$ python -q
>>> import numpy as np
>>> np.set_printoptions(suppress=True, linewidth=100)
>>> def rd(a):
...     return np.round(a, 2) + 0
... 
>>> m1 = np.loadtxt("dump.csv", delimiter=",")
>>> m1
array([[-2., -3.,  1.,  0.,  2.,  2.,  3., -1., -3.,  2.,  3., -2.],
       [-2., -2., -3.,  1.,  0.,  2.,  2.,  3., -1., -3.,  2.,  3.],
       [ 3., -2., -2., -3.,  1.,  0.,  2.,  2.,  3., -1., -3.,  2.],
       [ 2.,  3., -2., -2., -3.,  1.,  0.,  2.,  2.,  3., -1., -3.],
       [-3.,  2.,  3., -2., -2., -3.,  1.,  0.,  2.,  2.,  3., -1.],
       [-1., -3.,  2.,  3., -2., -2., -3.,  1.,  0.,  2.,  2.,  3.],
       [ 3., -1., -3.,  2.,  3., -2., -2., -3.,  1.,  0.,  2.,  2.],
       [ 2.,  3., -1., -3.,  2.,  3., -2., -2., -3.,  1.,  0.,  2.],
       [ 2.,  2.,  3., -1., -3.,  2.,  3., -2., -2., -3.,  1.,  0.],
       [ 0.,  2.,  2.,  3., -1., -3.,  2.,  3., -2., -2., -3.,  1.],
       [ 1.,  0.,  2.,  2.,  3., -1., -3.,  2.,  3., -2., -2., -3.],
       [-3.,  1.,  0.,  2.,  2.,  3., -1., -3.,  2.,  3., -2., -2.]])
>>> A2 = m1 / np.sqrt((m1 ** 2).mean(axis=1, keepdims=True))
>>> np.linalg.matrix_rank(A2) == np.linalg.matrix_rank(m1)
np.True_
>>> rd(np.linalg.norm(A2, axis=1))
array([3.46, 3.46, 3.46, 3.46, 3.46, 3.46, 3.46, 3.46, 3.46, 3.46, 3.46, 3.46])
>>> rd(A2[3])
array([ 0.91,  1.36, -0.91, -0.91, -1.36,  0.45,  0.  ,  0.91,  0.91,  1.36, -0.45, -1.36])
>>> A2 = m1[0, 0] * m1[1:] - np.outer(m1[1:, 0], m1[0])
>>> A2
array([[  0.,  -2.,   8.,  -2.,   4.,   0.,   2.,  -8.,  -4.,  10.,   2., -10.],
       [  0.,  13.,   1.,   6.,  -8.,  -6., -13.,  -1.,   3.,  -4.,  -3.,   2.],
       [  0.,   0.,   2.,   4.,   2.,  -6.,  -6.,  -2.,   2., -10.,  -4.,  10.],
       [  0., -13.,  -3.,   4.,  10.,  12.,   7.,  -3., -13.,   2.,   3.,  -4.],
       [  0.,   3.,  -3.,  -6.,   6.,   6.,   9.,  -3.,  -3.,  -2.,  -1.,  -8.],
       [  0.,  11.,   3.,  -4., -12.,  -2.,  -5.,   9.,   7.,  -6., -13.,   2.],
       [  0.,   0.,   0.,   6.,  -8., -10.,  -2.,   6.,  12.,  -6.,  -6.,   0.],
       [  0.,   2.,  -8.,   2.,   2.,  -8., -12.,   6.,  10.,   2.,  -8.,   4.],
       [  0.,  -4.,  -4.,  -6.,   2.,   6.,  -4.,  -6.,   4.,   4.,   6.,  -2.],
       [  0.,   3.,  -5.,  -4.,  -8.,   0.,   3.,  -3.,  -3.,   2.,   1.,   8.],
       [  0., -11.,   3.,  -4.,   2.,   0.,  11.,   3., -13.,   0.,  13.,  -2.]])
>>> np.linalg.matrix_rank(A2), np.linalg.matrix_rank(m1)
(np.int64(11), np.int64(12))
